$ python -q
>>> import numpy as np
>>> np.set_printoptions(precision=1, suppress=True, linewidth=100, floatmode="fixed")
>>> sig = 3 * 0.2 ** np.arange(3)
>>> q, _ = np.linalg.qr(np.array([[2.7, 0.5, 1.2], [0.4, 0.0, 1.0], [2.0, -1.5, 0.0]]))
>>> rng = np.random.default_rng(1566)
>>> X = rng.normal(size=(24, 3)) * sig @ q
>>> print(X.round(1) + 0)
[[-1.1  0.6  0.1]
 [ 2.1 -1.8 -0.1]
 [-2.7  2.1  0.2]
 [-2.3  2.0  0.8]
 [-3.6  2.7  0.5]
 [ 3.6 -2.6 -0.7]
 [-3.4  2.4 -0.1]
 [-1.8  1.6  0.7]
 [ 0.2 -0.2  0.8]
 [-1.3  0.8  0.9]
 [-0.5  0.4  0.2]
 [-0.6  0.5 -0.5]
 [ 0.8 -0.6 -0.7]
 [-3.5  2.3 -0.4]
 [-1.4  1.2  0.5]
 [-3.7  2.7  1.2]
 [ 2.8 -2.1  0.1]
 [ 5.0 -3.8 -0.9]
 [ 1.7 -1.6  0.5]
 [ 4.4 -3.3 -1.4]
 [ 0.7 -0.7 -0.6]
 [-3.6  2.6  0.0]
 [ 1.9 -1.3 -0.3]
 [-3.6  2.6 -0.3]]
>>> hat = X @ np.linalg.solve(X.T @ X, X.T)
>>> print(np.round(np.trace(hat), 1))
3.0
>>> print(np.round(np.diag(hat), 1) + 0)
[0.1 0.1 0.1 0.2 0.1 0.1 0.1 0.1 0.1 0.2 0.0 0.1 0.1 0.3 0.1 0.2 0.1 0.2 0.3 0.2 0.1 0.1 0.0 0.2]
>>> print(hat @ X[:, 1])
[ 0.6 -1.8  2.1  2.0  2.7 -2.6  2.4  1.6 -0.2  0.8  0.4  0.5 -0.6  2.3  1.2  2.7 -2.1 -3.8 -1.6
 -3.3 -0.7  2.6 -1.3  2.6]
>>> C = X[[0, 5]].astype(float)
>>> for _ in range(7):
...     lab = np.linalg.norm(X[:, None] - C, axis=-1).argmin(axis=1)
...     C = np.array([X[lab == j].mean(axis=0) for j in range(2)])
... 
>>> print(lab)
[0 1 0 0 0 1 0 0 0 0 0 0 1 0 0 0 1 1 1 1 1 0 1 0]
>>> print(np.abs(C[1] - C[0]).argmax())
0
